$ ipython --no-banner

In [1]: import numpy as np

In [2]: from numpy import linalg as LA

In [3]: np.set_printoptions(suppress=True, linewidth=200)

In [4]: tidy = lambda a: np.round(a, 2) + 0

In [5]: Y = np.array([[1], [0], [0], [2], [0], [0], [1], [0], [-1], [-2], [0]])

In [6]: cent = np.array([[2, -1, -1]])

In [7]: rng = np.random.default_rng(120045)

In [8]: M = Y @ cent + 0.02 * rng.normal(size=(11, 3))

In [9]: tidy(M)
Out[9]: 
array([[ 2.01, -1.01, -0.97],
       [-0.03,  0.03,  0.  ],
       [ 0.  , -0.01,  0.  ],
       [ 4.01, -1.97, -2.  ],
       [ 0.  ,  0.02,  0.01],
       [ 0.  ,  0.02, -0.02],
       [ 2.  , -1.04, -0.98],
       [ 0.02,  0.  ,  0.04],
       [-2.01,  1.  ,  1.02],
       [-3.98,  2.01,  2.  ],
       [ 0.01,  0.05,  0.  ]])

In [10]: def softmax(z):
    ...:     e = np.exp(z - z.max(axis=-1, keepdims=True))
    ...:     return e / e.sum(axis=-1, keepdims=True)
    ...: 

In [11]: tidy(softmax(M[6] + -1))
Out[11]: array([0.91, 0.04, 0.05])

In [12]: scores = M @ M.T / np.sqrt(3)

In [13]: tidy(softmax(scores)[6] @ M)
Out[13]: array([ 3.87, -1.91, -1.93])

In [14]: gram = np.cov(M, rowvar=False)

In [15]: tidy(gram)
Out[15]: 
array([[ 4.36, -2.19, -2.18],
       [-2.19,  1.1 ,  1.09],
       [-2.18,  1.09,  1.09]])

In [16]: gram.shape
Out[16]: (3, 3)

In [17]: np.argsort(-M.std(axis=0).round(6), kind="stable")
Out[17]: array([0, 1, 2])

In [18]: tidy(M.std(axis=0))
Out[18]: array([1.99, 1.  , 0.99])

In [19]: tidy(np.corrcoef(M.T))
Out[19]: 
array([[ 1., -1., -1.],
       [-1.,  1.,  1.],
       [-1.,  1.,  1.]])

In [20]: data = np.array([[3.0, 0.0, 0.0], [0.0, 3.0, 0.0], [0.0, 0.0, 3.0]])

In [21]: # 3 groups of indices that never mix

In [22]: evals, V = LA.eig(data)

In [23]: np.prod(evals)
Out[23]: np.float64(27.0)

In [24]: tidy(np.sort(LA.eigvals(LA.inv(data))))
Out[24]: array([0.33, 0.33, 0.33])

In [25]: tidy(np.sort(LA.eigvals(data.T)))
Out[25]: array([3., 3., 3.])

In [26]: data @ V[:, 0] - evals[0] * V[:, 0]
Out[26]: array([0., 0., 0.])

In [27]: P = np.triu(np.array([[-2, -1, -1], [5, -1, 5], [-3, 4, 4]]), 1) + np.eye(3)

In [28]: Y = P @ data @ LA.inv(P)

In [29]: P @ data - data @ P
Out[29]: 
array([[0., 0., 0.],
       [0., 0., 0.],
       [0., 0., 0.]])

In [30]: tidy(softmax(10 * data[0]))
Out[30]: array([1., 0., 0.])

In [31]: scores = data @ data.T / np.sqrt(3)

In [32]: tidy(softmax(scores)[0] @ data)
Out[32]: array([2.97, 0.02, 0.02])

In [33]: E = np.load("data.npy")

In [34]: E
Out[34]: 
array([[0, 1, 0, 0, 0, 0, 0],
       [1, 0, 0, 0, 0, 0, 0],
       [0, 0, 0, 0, 1, 0, 0],
       [0, 0, 0, 1, 0, 0, 0],
       [0, 0, 1, 0, 0, 0, 0],
       [0, 0, 0, 0, 0, 0, 1],
       [0, 0, 0, 0, 0, 1, 0]])

In [35]: # 4 blocks once reordered

In [36]: evals, V = LA.eigh(data)

In [37]: evals
Out[37]: array([3., 3., 3.])

In [38]: np.unique(evals.round(6) + 0, return_counts=True)[1]
Out[38]: array([3])

In [39]: tidy(LA.eigvalsh(data @ data))
Out[39]: array([9., 9., 9.])

In [40]: x = np.array([2, 0, 3, 2, -2, 0, 1])

In [41]: a = np.maximum(E @ x, 0)

In [42]: np.maximum(E @ x, 0) - np.maximum(-E @ x, 0)
Out[42]: array([ 0,  2, -2,  2,  3,  1,  0])

In [43]: np.maximum(E @ (3 * x), 0)
Out[43]: array([0, 6, 0, 6, 9, 3, 0])

In [44]: np.flatnonzero(a > 1e-9)
Out[44]: array([1, 3, 4, 5])

In [45]: tidy(np.tanh(E @ x))
Out[45]: array([ 0.  ,  0.96, -0.96,  0.96,  1.  ,  0.76,  0.  ])

In [46]: tidy(LA.eigvalsh(E).min())
Out[46]: np.float64(-1.0)

In [47]: np.all(LA.eigvalsh(E) > 0)
Out[47]: np.False_

In [48]: x = np.array([8, 8, 6])

In [49]: y = M @ x

In [50]: beta, lr = np.zeros(3), 1 / LA.norm(M, 2) ** 2

In [51]: for i in range(8):
    ...:     beta -= lr * M.T @ (M @ beta - y)
    ...:     if i % 2 == 0: print(i, round(LA.norm(M @ beta - y), 2))
    ...: 
0 0.87
2 0.87
4 0.87
6 0.87

In [52]: tidy(LA.cond(M))
Out[52]: np.float64(130.04)

In [53]: ang = np.sort(rng.uniform(-2, 2, 22))

In [54]: m1 = np.c_[ang, ang ** 2, ang ** 3] @ np.array([[1, 0, 0, 2, -2, 2], [-1, 1, -2, 0, 2, -1], [1, -1, 1, 1, 1, -1]])

In [55]: tidy(m1)
Out[55]: 
array([[-11.81,   9.95, -13.42, -10.2 ,   4.2 ,  -0.73],
       [-10.53,   8.75, -11.9 ,  -9.15,   4.26,  -1.11],
       [-10.42,   8.65, -11.77,  -9.06,   4.26,  -1.14],
       [ -6.73,   5.27,  -7.41,  -6.05,   4.07,  -1.94],
       [ -2.85,   1.88,  -2.83,  -2.88,   2.92,  -1.97],
       [ -1.41,   0.74,  -1.18,  -1.63,   1.92,  -1.48],
       [ -1.22,   0.61,  -0.98,  -1.46,   1.75,  -1.37],
       [ -1.15,   0.56,  -0.91,  -1.4 ,   1.68,  -1.33],
       [ -0.48,   0.15,  -0.26,  -0.71,   0.86,  -0.74],
       [ -0.14,   0.02,  -0.03,  -0.24,   0.27,  -0.26],
       [  0.24,   0.07,  -0.16,   0.65,  -0.4 ,   0.5 ],
       [  0.38,   0.13,  -0.38,   1.14,  -0.37,   0.63],
       [  0.73,   0.11,  -0.82,   2.27,   0.32,   0.38],
       [  0.8 ,   0.09,  -0.88,   2.49,   0.51,   0.28],
       [  0.87,   0.06,  -0.93,   2.67,   0.68,   0.19],
       [  0.89,   0.05,  -0.94,   2.71,   0.72,   0.17],
       [  1.69,  -0.42,  -1.18,   4.55,   2.69,  -1.09],
       [  1.98,  -0.63,  -1.18,   5.15,   3.39,  -1.57],
       [  3.01,  -1.43,  -1.05,   7.07,   5.74,  -3.25],
       [  3.78,  -2.07,  -0.85,   8.41,   7.42,  -4.5 ],
       [  3.79,  -2.08,  -0.85,   8.43,   7.44,  -4.51],
       [  4.83,  -2.97,  -0.49,  10.14,   9.62,  -6.16]])

In [56]: # null space of dimension 3

In [57]: rank = LA.matrix_rank(m1)

In [58]: rank
Out[58]: np.int64(3)

In [59]: ns = LA.svd(m1)[2][rank:].T

In [60]: [int(LA.matrix_rank(m1[:i])) for i in range(1, len(m1) + 1)]
Out[60]: [1, 2, 3, 3, 3, 3, 3, 3, 3, 3, 3, 3, 3, 3, 3, 3, 3, 3, 3, 3, 3, 3]

In [61]: tidy(ns @ ns.T)
Out[61]: 
array([[ 0.72,  0.2 , -0.23, -0.33,  0.03,  0.  ],
       [ 0.2 ,  0.75,  0.36,  0.05,  0.02, -0.13],
       [-0.23,  0.36,  0.39,  0.16,  0.15,  0.11],
       [-0.33,  0.05,  0.16,  0.19, -0.09, -0.11],
       [ 0.03,  0.02,  0.15, -0.09,  0.38,  0.45],
       [ 0.  , -0.13,  0.11, -0.11,  0.45,  0.57]])

In [62]: [int(LA.matrix_rank(m1[:, :j + 1])) for j in range(6)]
Out[62]: [1, 2, 3, 3, 3, 3]

In [63]: ns.shape
Out[63]: (6, 3)

In [64]: left, sv, VT = LA.svd(m1)

In [65]: np.argmax(sv[:-1] / (sv[1:] + 1e-6)) + 1
Out[65]: np.int64(3)

In [66]: Y = left[:, :3] @ np.diag(sv[:3]) @ VT[:3]

In [67]: tidy(Y)
Out[67]: 
array([[-11.81,   9.95, -13.42, -10.2 ,   4.2 ,  -0.73],
       [-10.53,   8.75, -11.9 ,  -9.15,   4.26,  -1.11],
       [-10.42,   8.65, -11.77,  -9.06,   4.26,  -1.14],
       [ -6.73,   5.27,  -7.41,  -6.05,   4.07,  -1.94],
       [ -2.85,   1.88,  -2.83,  -2.88,   2.92,  -1.97],
       [ -1.41,   0.74,  -1.18,  -1.63,   1.92,  -1.48],
       [ -1.22,   0.61,  -0.98,  -1.46,   1.75,  -1.37],
       [ -1.15,   0.56,  -0.91,  -1.4 ,   1.68,  -1.33],
       [ -0.48,   0.15,  -0.26,  -0.71,   0.86,  -0.74],
       [ -0.14,   0.02,  -0.03,  -0.24,   0.27,  -0.26],
       [  0.24,   0.07,  -0.16,   0.65,  -0.4 ,   0.5 ],
       [  0.38,   0.13,  -0.38,   1.14,  -0.37,   0.63],
       [  0.73,   0.11,  -0.82,   2.27,   0.32,   0.38],
       [  0.8 ,   0.09,  -0.88,   2.49,   0.51,   0.28],
       [  0.87,   0.06,  -0.93,   2.67,   0.68,   0.19],
       [  0.89,   0.05,  -0.94,   2.71,   0.72,   0.17],
       [  1.69,  -0.42,  -1.18,   4.55,   2.69,  -1.09],
       [  1.98,  -0.63,  -1.18,   5.15,   3.39,  -1.57],
       [  3.01,  -1.43,  -1.05,   7.07,   5.74,  -3.25],
       [  3.78,  -2.07,  -0.85,   8.41,   7.42,  -4.5 ],
       [  3.79,  -2.08,  -0.85,   8.43,   7.44,  -4.51],
       [  4.83,  -2.97,  -0.49,  10.14,   9.62,  -6.16]])

In [68]: LA.matrix_rank(m1, rtol=0.05)
Out[68]: np.int64(3)

In [69]: cent = Y[[20, 9]].astype(float)

In [70]: for _ in range(4):
    ...:     z = LA.norm(Y[:, None] - cent, axis=-1).argmin(axis=1)
    ...:     cent = np.array([Y[z == j].mean(axis=0) for j in range(2)])
    ...: 

In [71]: z
Out[71]: array([1, 1, 1, 1, 1, 1, 1, 1, 1, 1, 1, 1, 1, 1, 1, 1, 0, 0, 0, 0, 0, 0])

In [72]: np.bincount(z)
Out[72]: array([ 6, 16])

In [73]: tidy(cent[1] - cent[0])
Out[73]: array([-5.86,  3.92, -2.49, -9.22, -4.32,  2.9 ])

In [74]: A = np.array([[14.0, 8.0, 16.0, 8.0, 16.0, -8.0, -4.0, 0.0],
    ...:     [8.0, 2.0, 8.0, 4.0, 8.0, -4.0, -2.0, 0.0],
    ...:     [16.0, 8.0, 14.0, 8.0, 16.0, -8.0, -4.0, 0.0],
    ...:     [8.0, 4.0, 8.0, 2.0, 8.0, -4.0, -2.0, 0.0],
    ...:     [16.0, 8.0, 16.0, 8.0, 14.0, -8.0, -4.0, 0.0],
    ...:     [-8.0, -4.0, -8.0, -4.0, -8.0, 2.0, 2.0, 0.0],
    ...:     [-4.0, -2.0, -4.0, -2.0, -4.0, 2.0, -1.0, 0.0],
    ...:     [0.0, 0.0, 0.0, 0.0, 0.0, 0.0, 0.0, -2.0]])

In [75]: # symmetric

In [76]: x = np.array([-1, -1, -1, 2, 1, 0, 2, -2])

In [77]: a = np.maximum(A @ x, 0)

In [78]: np.flatnonzero(a > 1e-9)
Out[78]: array([5, 7])

In [79]: A.T @ a
Out[79]: array([-64., -32., -64., -32., -64.,  16.,  16.,  -8.])

In [80]: np.maximum(A @ (3 * x), 0)
Out[80]: array([ 0.,  0.,  0.,  0.,  0., 24.,  0., 12.])

In [81]: evals, V = LA.eigh(A)

In [82]: tidy(LA.eigvalsh(A @ A))
Out[82]: array([   4.,    4.,    4.,    4.,    4.,    4.,    4., 3481.])

In [83]: np.abs(V[:, -1]).round(6).argmax()
Out[83]: np.int64(0)

In [84]: tidy(evals)
Out[84]: array([-2., -2., -2., -2., -2., -2., -2., 59.])

In [85]: np.unique(evals.round(6) + 0, return_counts=True)[1]
Out[85]: array([7, 1])

In [86]: tidy(V @ np.diag(evals) @ V.T)
Out[86]: 
array([[14.,  8., 16.,  8., 16., -8., -4.,  0.],
       [ 8.,  2.,  8.,  4.,  8., -4., -2.,  0.],
       [16.,  8., 14.,  8., 16., -8., -4.,  0.],
       [ 8.,  4.,  8.,  2.,  8., -4., -2.,  0.],
       [16.,  8., 16.,  8., 14., -8., -4.,  0.],
       [-8., -4., -8., -4., -8.,  2.,  2.,  0.],
       [-4., -2., -4., -2., -4.,  2., -1.,  0.],
       [ 0.,  0.,  0.,  0.,  0.,  0.,  0., -2.]])

In [87]: tidy(V.T @ V)
Out[87]: 
array([[1., 0., 0., 0., 0., 0., 0., 0.],
       [0., 1., 0., 0., 0., 0., 0., 0.],
       [0., 0., 1., 0., 0., 0., 0., 0.],
       [0., 0., 0., 1., 0., 0., 0., 0.],
       [0., 0., 0., 0., 1., 0., 0., 0.],
       [0., 0., 0., 0., 0., 1., 0., 0.],
       [0., 0., 0., 0., 0., 0., 1., 0.],
       [0., 0., 0., 0., 0., 0., 0., 1.]])

In [88]: gram = A.T @ A

In [89]: gram
Out[89]: 
array([[ 916.,  456.,  912.,  456.,  912., -456., -228.,    0.],
       [ 456.,  232.,  456.,  228.,  456., -228., -114.,    0.],
       [ 912.,  456.,  916.,  456.,  912., -456., -228.,    0.],
       [ 456.,  228.,  456.,  232.,  456., -228., -114.,    0.],
       [ 912.,  456.,  912.,  456.,  916., -456., -228.,    0.],
       [-456., -228., -456., -228., -456.,  232.,  114.,    0.],
       [-228., -114., -228., -114., -228.,  114.,   61.,    0.],
       [   0.,    0.,    0.,    0.,    0.,    0.,    0.,    4.]])

In [90]: tidy(LA.svd(A, compute_uv=False) ** 2)
Out[90]: array([3481.,    4.,    4.,    4.,    4.,    4.,    4.,    4.])

In [91]: LA.matrix_rank(gram)
Out[91]: np.int64(8)
